$ python3 -q
>>> import numpy as np
>>> np.set_printoptions(precision=2, suppress=True, linewidth=160)
>>> A = np.loadtxt("arr.csv", delimiter=",")
>>> print(A)
[[ 1. -1. -1. -3.  3. -1.  0. -3.  1. -1.  0. -1. -1.]
 [-1. 10. -8.  3. -9. -5.  3.  0. -7. -5.  9. -2.  4.]
 [-1. -8. 10.  3.  3.  7. -3.  6.  5.  7. -9.  4. -2.]
 [-3.  3.  3.  9. -9.  3.  0.  9. -3.  3.  0.  3.  3.]
 [ 3. -9.  3. -9. 13.  1. -2. -7.  7.  1. -6. -1. -5.]
 [-1. -5.  7.  3.  1.  5. -2.  5.  3.  5. -6.  3. -1.]
 [ 0.  3. -3.  0. -2. -2.  1. -1. -2. -2.  3. -1.  1.]
 [-3.  0.  6.  9. -7.  5. -1. 10. -1.  5. -3.  4.  2.]
 [ 1. -7.  5. -3.  7.  3. -2. -1.  5.  3. -6.  1. -3.]
 [-1. -5.  7.  3.  1.  5. -2.  5.  3.  5. -6.  3. -1.]
 [ 0.  9. -9.  0. -6. -6.  3. -3. -6. -6.  9. -3.  3.]
 [-1. -2.  4.  3. -1.  3. -1.  4.  1.  3. -3.  2.  0.]
 [-1.  4. -2.  3. -5. -1.  1.  2. -3. -1.  3.  0.  2.]]
>>> # row 9 repeats row 5
>>> r0, g = A[2], A[6]
>>> print(r0 @ g)
-140.0
>>> pr = (r0 @ g) / (r0 @ r0) * r0
>>> print(pr)
[ 0.31  2.48 -3.1  -0.93 -0.93 -2.17  0.93 -1.86 -1.55 -2.17  2.79 -1.24  0.62]
>>> print(round(float(np.linalg.norm(r0 + g) ** 2 + np.linalg.norm(r0 - g) ** 2), 2))
998.0
>>> w, V = np.linalg.eigh(A)
>>> print(w.round(2) + 0)
[ 0.    0.    0.    0.    0.    0.    0.    0.    0.    0.    0.   34.92 47.08]
>>> print(np.abs(V[:, -1]).round(6).argmax())
1
>>> X = np.loadtxt("out0.csv", delimiter=",")
>>> print(X)
[[-0.9  -0.97 -0.73 -0.72  0.99  0.91]
 [-0.93 -1.    0.91  0.97  1.    1.  ]
 [-0.45 -0.01  0.6  -0.02 -0.99 -0.66]
 [ 0.81  1.   -0.15  0.69  0.9  -0.42]
 [ 0.69  0.04 -0.81 -0.9  -0.35 -0.69]
 [-0.99 -0.96  0.99  0.96 -0.99  0.79]
 [ 0.65  0.35  0.75  0.91  0.42  0.31]
 [-0.24 -0.35 -0.93 -0.99 -0.66 -0.71]
 [-0.55 -0.42 -0.94 -0.96  0.88  0.11]
 [ 0.9   1.   -0.44 -0.44 -0.96 -0.98]
 [-0.34 -0.96  0.64  0.52 -0.24  0.63]
 [-0.1   0.83  0.81  0.9  -0.41  0.02]
 [-0.14 -0.2  -0.34  0.08  0.96  0.64]
 [ 0.88 -0.75 -0.93 -0.99 -0.92 -0.9 ]
 [ 0.43  0.99 -0.49  0.41  0.97 -0.09]
 [-0.8   0.99  0.72  0.99  1.    0.97]
 [ 0.8   1.   -0.95 -0.91  0.55 -0.94]
 [-0.46 -0.4  -0.58 -0.97 -1.   -0.92]
 [ 0.67  0.79  0.45  0.86  0.88  0.33]
 [ 0.69  1.   -0.36  0.42  0.85 -0.52]
 [ 0.83  1.   -0.09  0.24 -0.64 -0.89]
 [ 0.54  0.95  0.76  0.92 -0.21 -0.25]
 [-0.27 -0.99 -0.93 -0.98  0.46  0.21]
 [-0.52  0.27  0.54  0.02 -0.98 -0.6 ]
 [-0.17 -0.76 -0.82 -0.96 -0.69 -0.51]
 [ 0.52 -0.18 -0.03 -0.36 -0.86 -0.58]
 [-0.58 -0.76 -0.3  -0.18  0.9   0.72]
 [ 0.87  0.99  0.74  0.8  -0.98 -0.92]
 [-0.36  0.8   0.93  0.95 -0.88 -0.08]
 [ 0.24 -0.93  0.93  0.89 -0.95  0.24]
 [-0.84 -0.99 -0.29 -0.83 -0.63  0.5 ]
 [-0.89  0.45  0.46  0.22 -0.76  0.01]
 [ 0.39  0.46 -0.27  0.82  1.    0.93]
 [-0.86 -1.    0.82 -0.1  -0.99  0.43]
 [ 1.    1.   -0.92 -0.88 -0.63 -0.99]
 [-0.91 -1.    0.87  0.4  -0.91  0.86]
 [-0.42  0.64 -0.23 -0.35 -0.35 -0.31]
 [-0.23  0.04 -0.39 -0.04  0.93  0.54]
 [-0.48  0.86  0.6   0.06 -1.   -0.85]
 [-0.45 -0.92 -0.17 -0.56 -0.38  0.25]]
>>> D = np.linalg.norm(X[:, None] - X[None], axis=-1)
>>> print(np.flatnonzero(D[21] < D.mean() / 2))
[ 6 11 21 27 28]
>>> print(D[:5, :5])
[[0.   2.36 3.13 3.3  2.82]
 [2.36 0.   3.   3.2  3.85]
 [3.13 3.   0.   2.7  2.12]
 [3.3  3.2  2.7  0.   2.35]
 [2.82 3.85 2.12 2.35 0.  ]]
>>> print(np.linalg.matrix_rank(D ** 2))
8
>>> E = np.loadtxt("mat.csv", delimiter=",")
>>> print(E)
[[ 6.09  7.5  -3.55  0.49  4.96 -4.09 -0.84]
 [ 2.57  6.09 -0.92  4.89  1.59 -2.29 -0.14]
 [ 4.61  6.09 -1.99  2.09  3.59 -2.68 -0.6 ]
 [ 5.84 10.18 -3.48  3.68  4.2  -4.8  -0.4 ]
 [ 2.82 10.73 -1.35 10.93  1.28 -3.59  0.35]
 [ 2.28  6.05 -1.62  4.13  2.14 -1.77 -0.33]
 [ 2.77  3.7  -1.51  1.2   2.55 -1.71  0.47]
 [ 2.43  1.35 -1.31 -1.06  1.47 -0.86 -0.56]
 [ 6.23  9.59 -3.19  4.35  3.99 -4.54 -0.19]
 [ 3.45  3.41 -2.07 -1.01  3.13 -2.2  -0.31]
 [ 3.31 10.06 -1.94  9.32  2.14 -3.46 -0.4 ]
 [ 3.72  3.92 -1.94 -0.34  3.17 -1.58 -0.3 ]
 [ 5.24  2.85 -3.78 -3.95  4.09 -2.85 -0.44]
 [ 2.24  1.89 -1.65 -0.4   1.66 -0.47  0.27]
 [ 2.44  5.96 -1.43  5.42  1.73 -2.26 -0.5 ]
 [ 0.39  1.81 -0.45  1.76 -0.05 -0.38  0.08]
 [ 5.88  9.86 -3.29  4.77  4.34 -4.34 -0.54]
 [ 5.46  5.15 -3.51 -1.24  4.38 -3.36 -0.6 ]
 [ 4.82  5.68 -2.56  0.53  4.3  -2.98 -0.32]
 [ 2.1   4.63 -1.13  2.49  1.18 -2.07 -0.24]
 [ 3.86  3.75 -2.14 -0.55  2.51 -2.08 -0.35]
 [ 4.88  5.13 -2.46  0.57  3.54 -2.91 -0.55]
 [ 4.98 -0.82 -2.65 -8.23  3.81 -1.08 -0.64]
 [ 7.11  9.91 -4.34  2.15  5.12 -4.54 -0.88]
 [ 6.64  7.45 -3.22  0.94  4.78 -3.55 -1.16]
 [ 2.84  5.8  -1.9   2.59  2.4  -2.66  0.42]
 [ 2.08  1.52 -1.08 -1.5   2.27 -0.66 -0.22]
 [ 6.52  6.76 -3.32  1.1   4.59 -3.48 -0.26]
 [ 2.45  3.18 -0.89  1.51  1.88 -1.84 -0.35]
 [ 2.67  7.79 -1.55  7.85  1.6  -2.5  -0.35]
 [ 2.63  3.22 -1.94  1.52  1.89 -1.94 -0.01]
 [ 1.8   3.68 -1.28  2.25  1.38 -2.47  0.5 ]
 [ 5.62  9.44 -3.64  5.3   3.9  -4.3   0.14]
 [ 3.41  3.19 -2.11 -0.16  2.8  -1.8  -0.39]
 [ 5.9   5.51 -3.77 -1.52  4.08 -2.64 -0.6 ]
 [ 3.16 -0.83 -1.92 -6.73  3.24 -1.06 -0.55]
 [ 6.8   9.62 -3.31  2.97  5.19 -4.51 -0.38]
 [ 5.61  3.3  -3.21 -3.9   4.46 -2.43 -0.81]
 [ 3.48  8.01 -2.24  5.4   2.44 -3.06 -0.33]]
>>> T = np.stack([E, -3 * E, E[::-1]])
>>> print(T.shape)
(3, 39, 7)
>>> m1 = np.loadtxt("x.csv", delimiter=",")
>>> print(m1)
[[10. -6.  4. -8.  0.  4.]
 [10. -6.  4. -8.  0.  4.]
 [10. -6.  4. -8.  0.  4.]
 [10. -6.  4. -8.  0.  4.]
 [10. -6.  4. -8.  0.  4.]
 [ 0.  0.  0.  0.  0.  0.]
 [ 0.  0.  0.  0.  0.  0.]
 [10. -6.  4. -8.  0.  4.]
 [ 0.  0.  0.  0.  0.  0.]
 [10. -6.  4. -8.  0.  4.]
 [10. -6.  4. -8.  0.  4.]
 [ 5. -3.  2. -4.  0.  2.]
 [10. -6.  4. -8.  0.  4.]
 [ 0.  0.  0.  0.  0.  0.]
 [ 5. -3.  2. -4.  0.  2.]]
>>> print(round(float(np.linalg.norm(m1[14], 1)), 2), np.round(np.linalg.norm(m1[14], np.inf), 2))
16.0 5.0
>>> print(np.round(np.linalg.norm(m1[14] - m1[10]), 2))
7.62
>>> rng = np.random.default_rng(75975)
>>> M2 = m1 + rng.integers(-2, 3, (15, 1)) @ rng.integers(-2, 3, (1, 6))
>>> print(M2)
[[ 10.  -4.   6. -10.   0.   4.]
 [ 10. -10.   0.  -4.   0.   4.]
 [ 10.  -4.   6. -10.   0.   4.]
 [ 10. -10.   0.  -4.   0.   4.]
 [ 10.  -8.   2.  -6.   0.   4.]
 [  0.   2.   2.  -2.   0.   0.]
 [  0.   0.   0.   0.   0.   0.]
 [ 10.  -6.   4.  -8.   0.   4.]
 [  0.  -4.  -4.   4.   0.   0.]
 [ 10.  -2.   8. -12.   0.   4.]
 [ 10. -10.   0.  -4.   0.   4.]
 [  5.  -1.   4.  -6.   0.   2.]
 [ 10.  -4.   6. -10.   0.   4.]
 [  0.   2.   2.  -2.   0.   0.]
 [  5.  -1.   4.  -6.   0.   2.]]
>>> print(M2 - m1)
[[ 0.  2.  2. -2.  0.  0.]
 [ 0. -4. -4.  4.  0.  0.]
 [ 0.  2.  2. -2.  0.  0.]
 [ 0. -4. -4.  4.  0.  0.]
 [ 0. -2. -2.  2.  0.  0.]
 [ 0.  2.  2. -2.  0.  0.]
 [ 0.  0.  0.  0.  0.  0.]
 [ 0.  0.  0.  0.  0.  0.]
 [ 0. -4. -4.  4.  0.  0.]
 [ 0.  4.  4. -4.  0.  0.]
 [ 0. -4. -4.  4.  0.  0.]
 [ 0.  2.  2. -2.  0.  0.]
 [ 0.  2.  2. -2.  0.  0.]
 [ 0.  2.  2. -2.  0.  0.]
 [ 0.  2.  2. -2.  0.  0.]]
>>> W0 = np.loadtxt("sample7.csv", delimiter=",")
>>> print(W0)
[[ 59.   9.   0.   2.  11.  -8.   6.  -8. -12.]
 [  9.  39.   8. -12.  26.   9.   5.   3.  17.]
 [  0.   8.  72. -33.  12.  -5.  -6.  42. -16.]
 [  2. -12. -33.  42.   1. -12.  -8. -35.  -4.]
 [ 11.  26.  12.   1.  52.  -6.  14. -12.  -6.]
 [ -8.   9.  -5. -12.  -6.  66.   4.   5.   1.]
 [  6.   5.  -6.  -8.  14.   4.  35.  10.   3.]
 [ -8.   3.  42. -35. -12.   5.  10.  75. -11.]
 [-12.  17. -16.  -4.  -6.   1.   3. -11.  48.]]
>>> # symmetric
>>> w, V = np.linalg.eigh(W0)
>>> print(np.abs(V[:, -1]).round(6).argmax())
7
>>> print(w)
[  2.31   9.63  18.75  39.3   46.32  58.    79.87  90.04 143.79]
>>> print(np.unique(w.round(6) + 0, return_counts=True)[1])
[1 1 1 1 1 1 1 1 1]
>>> print(np.linalg.eigvalsh(W0 + -3 * np.eye(9)))
[ -0.69   6.63  15.75  36.3   43.32  55.    76.87  87.04 140.79]
>>> M2 = W0 / np.sqrt((W0 ** 2).mean(axis=1, keepdims=True))
>>> print(M2[5])
[-0.35  0.39 -0.22 -0.52 -0.26  2.87  0.17  0.22  0.04]
>>> print(np.linalg.matrix_rank(W0 - W0.mean(axis=1, keepdims=True)))
8
>>> O, _ = np.linalg.qr(np.array([[-0.8, 0.4, 0.8, -1.5, -0.4, -0.7, -0.2],
...     [2.1, -0.2, -0.4, 0.6, 0.1, 1.6, 0.8],
...     [-0.5, -0.9, 1.5, 0.1, -0.5, -0.8, 0.1],
...     [0.2, 0.2, -1.2, -1.9, -1.0, -0.4, 0.3],
...     [0.4, 0.2, 0.6, 0.3, -0.4, 0.5, -0.1],
...     [-1.9, 0.1, -1.3, 1.1, -0.1, -1.7, -1.1],
...     [1.5, -0.1, -0.3, 1.6, 0.6, -1.9, -0.6],
...     [-0.2, -0.2, -0.1, 0.1, 0.4, -0.6, 0.4]]))
>>> arr = O @ O.T
>>> print(arr.round(2) + 0)
[[ 0.63 -0.38 -0.05  0.11  0.19 -0.19  0.02  0.06]
 [-0.38  0.61 -0.05  0.11  0.2  -0.19  0.02  0.06]
 [-0.05 -0.05  0.99  0.01  0.03 -0.02  0.    0.01]
 [ 0.11  0.11  0.01  0.97 -0.06  0.06 -0.01 -0.02]
 [ 0.19  0.2   0.03 -0.06  0.9   0.1  -0.01 -0.03]
 [-0.19 -0.19 -0.02  0.06  0.1   0.9   0.01  0.03]
 [ 0.02  0.02  0.   -0.01 -0.01  0.01  1.    0.  ]
 [ 0.06  0.06  0.01 -0.02 -0.03  0.03  0.    0.99]]
>>> # projection: eigenvalues are 0 or 1
>>> M2 = np.array([[2, 2, 2],
...     [0, 2, 0],
...     [0, 0, 1],
...     [2, 0, 0],
...     [1, 1, 0],
...     [2, 0, 1],
...     [2, 0, 0],
...     [1, 1, 1]])
>>> print(arr @ M2)
[[ 1.39  0.75  1.08]
 [-0.63  0.73 -0.94]
 [-0.08 -0.16  0.88]
 [ 2.18  0.37  0.27]
 [ 1.32  1.65  0.48]
 [ 1.69 -0.63  0.53]
 [ 2.03  0.06  0.04]
 [ 1.09  1.19  1.14]]
>>> mat = np.loadtxt("test9.csv", delimiter=",")
>>> print(mat)
[[-0.1  1.1  0.8 -0.6 -0.9 -0.1 -2.1 -0.1 -0.4 -0.9 -0.5 -1.9  0.2]
 [ 0.4 -0.3 -0.2  0.2 -0.8  0.8 -2.1  0.1  0.4  0.1  1.4 -1.4 -1.2]
 [ 0.2  0.9  0.   0.9  0.3  0.3  0.8 -0.8 -0.5  0.7  0.3  0.8  0.2]
 [-1.4  0.3  0.1  0.3 -1.3 -0.1 -1.7 -0.5 -0.8  1.5 -1.1  2.5  0.3]
 [-0.5 -0.7  0.7 -1.  -0.9  0.2 -0.5 -0.3  0.7  0.  -1.1 -1.  -0.8]
 [ 1.1 -0.3  0.5  1.9  1.7 -0.9  0.2 -1.8 -1.   0.   0.  -0.3  0.2]]
>>> x0 = np.array([2, 1, 0, 1, 1, 2, 0, 0, 2, 1, 0, 0, 1])
>>> h = np.maximum(mat @ x0, 0)
>>> print(np.maximum(mat @ (3 * x0), 0))
[0.  3.6 9.  0.  0.  5.7]
